In [1]: import numpy as np

In [2]: from numpy import linalg as LA

In [3]: np.set_printoptions(suppress=True, linewidth=140)

In [4]: def tidy(a):
   ...:     return np.round(a, 2) + 0
   ...: 

In [5]: J = np.load("m.npy")

In [6]: print(tidy(J))
[[0.19 0.3  0.33 0.19]
 [0.24 0.48 0.05 0.24]
 [0.26 0.22 0.3  0.22]
 [0.06 0.29 0.29 0.35]]

In [7]: vec = np.array([-3, -2, 1, 2])

In [8]: h1 = np.maximum(J @ vec, 0)

In [9]: tidy(np.maximum(J @ (3 * vec), 0))
Out[9]: array([0.  , 0.  , 0.  , 0.71])

In [10]: print(tidy(J.T @ h1))
[0.01 0.07 0.07 0.08]

In [11]: np.flatnonzero(h1 > 1e-9)
Out[11]: array([3])

In [12]: tidy(h1)
Out[12]: array([0.  , 0.  , 0.  , 0.24])

In [13]: tidy(np.maximum(J @ vec, 0) - np.maximum(-J @ vec, 0))
Out[13]: array([-0.44, -1.14, -0.48,  0.24])

In [14]: m1 = np.load("mat.npy")

In [15]: print(m1)
[[-1.35 -5.33  0.78 -2.41]
 [-1.11 -5.4   0.85 -2.42]
 [-1.13 -3.73  2.75 -0.19]
 [-0.69 -5.59 -2.89 -5.14]
 [-1.    0.28  6.    4.25]
 [ 0.64  1.69 -2.39 -0.54]
 [ 0.05 -1.93 -3.69 -3.43]
 [-1.1  -3.52  2.59 -0.28]
 [-0.3  -3.76 -3.46 -4.27]
 [-0.23  1.91  3.73  3.72]
 [-0.78 -3.51  0.69 -1.66]
 [ 0.03  1.77  1.76  2.17]
 [ 0.52  5.55  3.03  5.14]
 [ 0.77  3.59 -0.37  1.59]
 [-0.56 -5.5  -3.08 -5.21]]

In [16]: rng = np.random.default_rng(9798)

In [17]: z = rng.permutation(4)

In [18]: out = J[:, z] * rng.choice([-1, 1], 4)

In [19]: tidy(out)
Out[19]: 
array([[-0.19, -0.19,  0.33,  0.3 ],
       [-0.24, -0.24,  0.05,  0.48],
       [-0.26, -0.22,  0.3 ,  0.22],
       [-0.06, -0.35,  0.29,  0.29]])

In [20]: Uu, _, Vh = LA.svd(J.T @ out)

In [21]: print(tidy(Uu @ Vh))
[[-1.  0.  0.  0.]
 [ 0.  0.  0.  1.]
 [ 0.  0.  1.  0.]
 [ 0. -1.  0.  0.]]

In [22]: print(z)
[0 3 2 1]

In [23]: vec = np.array([2, 1, 1, 0])

In [24]: tidy(out @ np.ones(4))
Out[24]: array([0.26, 0.05, 0.04, 0.18])

In [25]: tidy(out * vec)
Out[25]: 
array([[-0.37, -0.19,  0.33,  0.  ],
       [-0.48, -0.24,  0.05,  0.  ],
       [-0.52, -0.22,  0.3 ,  0.  ],
       [-0.12, -0.35,  0.29,  0.  ]])

In [26]: tidy((out * vec).sum(axis=1))
Out[26]: array([-0.22, -0.67, -0.44, -0.18])

In [27]: LA.norm(out @ vec) <= LA.norm(out, 2) * LA.norm(vec) + 1e-9
Out[27]: np.True_

In [28]: tidy(out @ (2 * vec))
Out[28]: array([-0.44, -1.33, -0.89, -0.35])

In [29]: data = np.array([[-1, 3, -1, 3], [-2, -1, -2, -1], [-1, 3, -1, 3], [-2, -1, -2, -1]])

In [30]: print(LA.cond(data) > 100)
True

In [31]: LA.matrix_rank(data, rtol=0.1)
Out[31]: np.int64(2)

In [32]: tidy(np.sort(np.abs(LA.eigvals(J))))
Out[32]: array([0.1 , 0.16, 0.25, 1.  ])

In [33]: tidy(LA.det(J))
Out[33]: np.float64(0.0)

In [34]: np.allclose(J, J.T)
Out[34]: False

In [35]: tidy((J - J.T) / 2)
Out[35]: 
array([[ 0.  ,  0.03,  0.04,  0.06],
       [-0.03,  0.  , -0.09, -0.03],
       [-0.04,  0.09,  0.  , -0.04],
       [-0.06,  0.03,  0.04,  0.  ]])

In [36]: cov = data.T @ data

In [37]: np.trace(cov), (data ** 2).sum()
Out[37]: (np.int64(60), np.int64(60))

In [38]: np.diag(cov)
Out[38]: array([10, 20, 10, 20])

In [39]: print(np.allclose(cov, cov.T))
True

In [40]: tidy(LA.eigvalsh(cov)[::-1])
Out[40]: array([40.77, 19.23,  0.  ,  0.  ])

In [41]: tidy(LA.svd(data, compute_uv=False) ** 2)
Out[41]: array([40.77, 19.23,  0.  ,  0.  ])

In [42]: print(LA.matrix_rank(cov))
2

In [43]: print(cov)
[[10 -2 10 -2]
 [-2 20 -2 20]
 [10 -2 10 -2]
 [-2 20 -2 20]]

In [44]: print(data @ data)
[[-10 -12 -10 -12]
 [  8 -10   8 -10]
 [-10 -12 -10 -12]
 [  8 -10   8 -10]]

In [45]: print(np.allclose(data @ data.T, data.T @ data))
False

In [46]: tidy(np.abs(LA.eigvals(data)).max())
Out[46]: np.float64(5.29)

In [47]: np.trace(data)
Out[47]: np.int64(-4)

In [48]: print(tidy(LA.det(data)))
0.0

In [49]: assert data == data.T
---------------------------------------------------------------------------
ValueError                                Traceback (most recent call last)
Cell In[49], line 1
----> 1 assert data == data.T

ValueError: The truth value of an array with more than one element is ambiguous. Use a.any() or a.all()

In [50]: (data - data.T) / 2
Out[50]: 
array([[ 0. ,  2.5,  0. ,  2.5],
       [-2.5,  0. , -2.5,  0. ],
       [ 0. ,  2.5,  0. ,  2.5],
       [-2.5,  0. , -2.5,  0. ]])

In [51]: F = np.loadtxt("arr.csv", delimiter=",")

In [52]: print(F)
[[-18.31  -9.74   1.79   0.1   -6.8 ]
 [  4.37   8.85  -1.81  18.64   4.86]
 [ 14.47   4.88  10.22   5.19  -4.52]
 [-34.07  -1.37 -11.24 -18.92  -0.38]
 [ 21.55   2.73 -12.12  -4.85  18.3 ]
 [ 22.54  -0.69  19.32  15.76 -14.79]
 [  0.73 -12.34  30.02  10.46  26.14]
 [ -2.39   1.33   3.91 -16.54   1.78]
 [-18.26  -9.8  -16.24  10.55 -15.21]
 [ 15.37  27.17   3.9  -11.76  11.73]
 [-23.74  -0.92  -4.75  25.76  16.74]
 [-16.42  -5.76   0.99 -35.35  -3.16]
 [-12.9  -17.56   5.07  30.17  25.8 ]
 [-13.19  14.67   9.99 -18.76  13.7 ]
 [-15.17  28.31  -6.04  27.49   9.09]
 [ -6.37  -9.32  12.16  12.35 -12.2 ]
 [ 15.06 -13.17  23.17   4.81 -23.12]
 [-22.47  -4.68  -3.44  17.74  11.1 ]
 [  5.4    9.31   8.35  16.08  16.94]
 [ -5.44 -18.    -9.08 -18.14   8.72]
 [-10.99   0.18  27.87 -16.63   5.89]
 [ 16.56   1.63   7.5   -7.1   20.89]
 [ 40.81  24.94   0.32  -1.37  -6.79]
 [  8.77   0.12   3.83  21.75  12.65]
 [-21.42  17.79 -11.17 -21.77 -25.96]
 [-14.56  12.28  11.9  -65.41  -2.96]
 [ 10.74  12.56 -23.59  -3.68   7.96]
 [ -3.93   3.   -37.44  11.2    8.71]
 [ 15.29  -3.02 -27.73 -24.57  13.69]
 [-16.19   2.75  19.9   24.97  14.14]
 [ -0.58  28.39  37.81 -18.02   2.28]
 [ -3.06  10.04  -2.78   2.27  -3.31]
 [-14.01   2.6   15.99  -7.98   6.54]
 [ -3.72  21.8    2.69   9.6    5.22]
 [ -3.48   3.7  -13.    29.21 -15.3 ]
 [  7.99  22.83  -6.91  -8.07 -15.43]
 [ 17.32 -21.46 -34.5   -6.39 -11.55]]

In [53]: def softmax(z):
    ...:     e = np.exp(z - z.max(axis=-1, keepdims=True))
    ...:     return e / e.sum(axis=-1, keepdims=True)
    ...: 

In [54]: tidy(softmax(10 * F[16]))
Out[54]: array([0., 0., 1., 0., 0.])

In [55]: tidy(softmax(F).sum(axis=1))
Out[55]: 
array([1., 1., 1., 1., 1., 1., 1., 1., 1., 1., 1., 1., 1., 1., 1., 1., 1., 1., 1., 1., 1., 1., 1., 1., 1., 1., 1., 1., 1., 1., 1., 1., 1.,
       1., 1., 1., 1.])

In [56]: tidy(softmax(F[16] + -1))
Out[56]: array([0., 0., 1., 0., 0.])

In [57]: S = F @ F.T / np.sqrt(5)

In [58]: softmax(S).round(6).argmax(axis=1)
Out[58]: 
array([ 3, 14, 22,  3, 28,  5,  6, 25,  8,  9, 10, 25, 12, 25, 14, 16, 16, 10,  6, 25, 25, 21, 22, 12, 24, 25, 28, 27, 28, 29, 30, 14, 25,
       14, 34, 22, 36])

In [59]: proj = F @ LA.solve(F.T @ F, F.T)

In [60]: np.trace(proj)
Out[60]: np.float64(5.0)

In [61]: K = np.load("dump.npy")

In [62]: K
Out[62]: 
array([[ 1,  0,  0,  0,  0,  0,  0,  0,  0],
       [ 0,  1,  0,  0,  0,  0,  0,  0,  0],
       [ 0,  1,  1,  0,  0,  0,  0,  0,  0],
       [ 2, -1,  0,  1,  0,  0,  0,  0,  0],
       [ 2,  2, -2, -2,  1,  0,  0,  0,  0],
       [ 0,  2, -1,  0, -1,  1,  0,  0,  0],
       [ 2,  1, -1,  2,  2,  2,  1,  0,  0],
       [ 1,  2,  1, -1,  0, -2,  2,  1,  0],
       [-1,  2, -2,  1,  2,  2,  2, -2,  1]])

In [63]: out = K / np.sqrt((K ** 2).mean(axis=1, keepdims=True))

In [64]: print(tidy(out[8]))
[-0.58  1.15 -1.15  0.58  1.15  1.15  1.15 -1.15  0.58]

In [65]: tidy(LA.norm(out, axis=1))
Out[65]: array([3., 3., 3., 3., 3., 3., 3., 3., 3.])

In [66]: z = rng.permutation(9)

In [67]: z
Out[67]: array([8, 5, 3, 7, 1, 6, 4, 0, 2])

In [68]: out = K[z][:, z]

In [69]: np.trace(out)
Out[69]: np.int64(9)

In [70]: tidy(np.sort(np.abs(LA.eigvals(out))))
Out[70]: array([1., 1., 1., 1., 1., 1., 1., 1., 1.])

In [71]: out
Out[71]: 
array([[ 1,  2,  1, -2,  2,  2,  2, -1, -2],
       [ 0,  1,  0,  0,  2,  0, -1,  0, -1],
       [ 0,  0,  1,  0, -1,  0,  0,  2,  0],
       [ 0, -2, -1,  1,  2,  2,  0,  1,  1],
       [ 0,  0,  0,  0,  1,  0,  0,  0,  0],
       [ 0,  2,  2,  0,  1,  1,  2,  2, -1],
       [ 0,  0, -2,  0,  2,  0,  1,  2, -2],
       [ 0,  0,  0,  0,  0,  0,  0,  1,  0],
       [ 0,  0,  0,  0,  1,  0,  0,  0,  1]])

In [72]: np.allclose(out, K)
Out[72]: False

In [73]: np.diag(out)
Out[73]: array([1, 1, 1, 1, 1, 1, 1, 1, 1])

In [74]: print(tidy(LA.det(out)), tidy(LA.det(K[z])))
1.0 -1.0

In [75]: print(LA.matrix_rank(K, rtol=0.1))
7

In [76]: W1 = np.array([[-3, 1, -1, -3, 2],
    ...:     [2, 2, -3, -2, 3],
    ...:     [-3, -2, -2, -3, 0],
    ...:     [3, -3, -2, 2, -1],
    ...:     [1, 3, 2, 2, -3],
    ...:     [2, -3, 2, -3, 1],
    ...:     [-3, 0, 2, -1, -2],
    ...:     [-1, -3, 3, -1, -1],
    ...:     [1, 3, 0, -1, 0]])

In [77]: b = np.array([-1, -3, 0, -3, -3])

In [78]: H = np.maximum(K @ W1 + b, 0)

In [79]: LA.matrix_rank(H)
Out[79]: np.int64(5)

In [80]: (H > 0).astype(int)
Out[80]: 
array([[0, 0, 0, 0, 0],
       [1, 0, 0, 0, 0],
       [0, 0, 0, 0, 0],
       [0, 0, 0, 0, 0],
       [0, 1, 1, 0, 1],
       [1, 0, 0, 0, 1],
       [1, 0, 1, 0, 0],
       [0, 1, 0, 0, 0],
       [1, 1, 1, 1, 0]])

In [81]: H
Out[81]: 
array([[ 0,  0,  0,  0,  0],
       [ 1,  0,  0,  0,  0],
       [ 0,  0,  0,  0,  0],
       [ 0,  0,  0,  0,  0],
       [ 0, 16,  2,  0,  6],
       [ 7,  0,  0,  0,  7],
       [ 7,  0,  3,  0,  0],
       [ 0,  6,  0,  0,  0],
       [18, 10,  3,  1,  0]])

In [82]: print(tidy((H > 0).mean(axis=0)))
[0.44 0.33 0.33 0.11 0.22]

In [83]: cent = np.array([[1, 2, 3], [1, 2, 0], [0, 0, 1], [1, 2, 1], [0, 2, 3]])

In [84]: H @ cent
Out[84]: 
array([[ 0,  0,  0],
       [ 1,  2,  3],
       [ 0,  0,  0],
       [ 0,  0,  0],
       [16, 44, 20],
       [ 7, 28, 42],
       [ 7, 14, 24],
       [ 6, 12,  0],
       [29, 58, 58]])

In [85]: (H @ cent).round(6).argmax(axis=1)
Out[85]: array([0, 2, 0, 0, 1, 2, 2, 1, 1])

In [86]: W1 @ cent
Out[86]: 
array([[ -5,  -6,  -7],
       [  2,  10,  10],
       [ -8, -16, -14],
       [  2,   2,   6],
       [  6,   6,  -2],
       [ -4,  -6,   8],
       [ -4, -12, -14],
       [ -5, -12,  -4],
       [  3,   6,   2]])

In [87]: [int(LA.matrix_rank(LA.matrix_power(K, p))) for p in range(1, 10)]
Out[87]: [9, 9, 9, 9, 9, 9, 9, 9, 9]

In [88]: LA.matrix_rank(K - K[0, 0] * np.eye(9))
Out[88]: np.int64(7)

In [89]: print(tidy(np.sort(LA.eigvals(K))))
[1. 1. 1. 1. 1. 1. 1. 1. 1.]

In [90]: print(K @ K)
[[  1   0   0   0   0   0   0   0   0]
 [  0   1   0   0   0   0   0   0   0]
 [  0   2   1   0   0   0   0   0   0]
 [  4  -2   0   1   0   0   0   0   0]
 [  0   4  -4  -4   1   0   0   0   0]
 [ -2   1   0   2  -2   1   0   0   0]
 [ 12   7  -8   0   2   4   1   0   0]
 [  4   4   2   2   6   0   4   1   0]
 [  6   7 -14   4   6  12   0  -4   1]]

In [91]: E = np.array([[0, -3, 2, 1, 3],
    ...:     [2, -1, -3, 0, -1],
    ...:     [-1, -1, -1, -3, -1],
    ...:     [-1, -1, -2, 2, -1],
    ...:     [0, 0, 3, 0, 3]])

In [92]: vec = np.array([-2, 1, 1, -3, -3])

In [93]: target = E @ vec

In [94]: b, lr = np.zeros(5), 1 / LA.norm(E, 2) ** 2

In [95]: for i in range(30):
    ...:     b -= lr * E.T @ (E @ b - target)
    ...:     if i % 5 == 0: print(i, round(LA.norm(E @ b - target), 2))
    ...: 
0 11.12
5 2.49
10 1.22
15 0.82
20 0.68
25 0.63

In [96]: tidy(b)
Out[96]: array([-2.33,  1.43,  0.28, -3.12, -2.12])

In [97]: proj = np.triu(np.array([[-6, 1, 5, -6, 2],
    ...:     [1, 8, -5, 6, -2],
    ...:     [6, -4, -7, 4, -1],
    ...:     [9, 7, 2, -7, 3],
    ...:     [-4, -7, -6, 7, 4]]), 1) + np.eye(5)

In [98]: out = proj @ E @ LA.inv(proj)

In [99]: tidy(LA.det(out))
Out[99]: np.float64(-108.0)

In [100]: proj @ E - E @ proj
Out[100]: 
array([[  3.,   0.,  -5., -17.,  -1.],
       [ -1.,  -3., -28.,  57., -16.],
       [ -4.,  -3., -11.,  12.,   1.],
       [  0.,   1.,   9.,   8.,   1.],
       [  0.,   0.,   0., -12.,   3.]])

In [101]: mat = np.array([[0, 4, 0, 6], [4, 2, 6, 3], [0, 0, 0, 4], [0, 0, 4, 2]])

In [102]: proj = np.triu(np.array([[1, 3, -7, 4], [-9, 6, 4, -6], [-2, 8, 5, 7], [-1, 4, -2, 4]]), 1) + np.eye(4)

In [103]: out = proj @ mat @ LA.inv(proj)

In [104]: tidy(np.poly(out))
Out[104]: array([  1.,  -4., -28.,  64., 256.])

In [105]: LA.matrix_rank(out)
Out[105]: np.int64(4)

In [106]: f = np.array([1, 2, 2, 2, 0])

In [107]: v = np.array([0, 2, 0, 0, 2, 0, 0])

In [108]: feats = np.outer(f, v)

In [109]: feats
Out[109]: 
array([[0, 2, 0, 0, 2, 0, 0],
       [0, 4, 0, 0, 4, 0, 0],
       [0, 4, 0, 0, 4, 0, 0],
       [0, 4, 0, 0, 4, 0, 0],
       [0, 0, 0, 0, 0, 0, 0]])

In [110]: t3 = np.stack([feats, 2 * feats, feats[::-1]])

In [111]: print(t3.shape)
(3, 5, 7)

In [112]: (t3 @ feats.T).shape
Out[112]: (3, 5, 5)

In [113]: print(np.einsum("bij,cij->bc", t3, t3))
[[104 208  96]
 [208 416 192]
 [ 96 192 104]]

In [114]: LA.matrix_rank(t3.reshape(3, -1))
Out[114]: np.int64(2)

In [115]: theta = np.radians(120)

In [116]: r_ = np.eye(7)

In [117]: r_[0, 0] = r_[4, 4] = np.cos(theta)

In [118]: r_[0, 4], r_[4, 0] = -np.sin(theta), np.sin(theta)

In [119]: tidy(r_)
Out[119]: 
array([[-0.5 ,  0.  ,  0.  ,  0.  , -0.87,  0.  ,  0.  ],
       [ 0.  ,  1.  ,  0.  ,  0.  ,  0.  ,  0.  ,  0.  ],
       [ 0.  ,  0.  ,  1.  ,  0.  ,  0.  ,  0.  ,  0.  ],
       [ 0.  ,  0.  ,  0.  ,  1.  ,  0.  ,  0.  ,  0.  ],
       [ 0.87,  0.  ,  0.  ,  0.  , -0.5 ,  0.  ,  0.  ],
       [ 0.  ,  0.  ,  0.  ,  0.  ,  0.  ,  1.  ,  0.  ],
       [ 0.  ,  0.  ,  0.  ,  0.  ,  0.  ,  0.  ,  1.  ]])

In [120]: out = feats @ r_.T

In [121]: print(np.allclose(LA.norm(feats, axis=1), LA.norm(out, axis=1)))
True

In [122]: tidy(np.abs(out - feats).max(axis=0))
Out[122]: array([3.46, 0.  , 0.  , 0.  , 6.  , 0.  , 0.  ])

In [123]: tidy(LA.det(r_)), np.trace(r_)
Out[123]: (np.float64(1.0), np.float64(4.0))
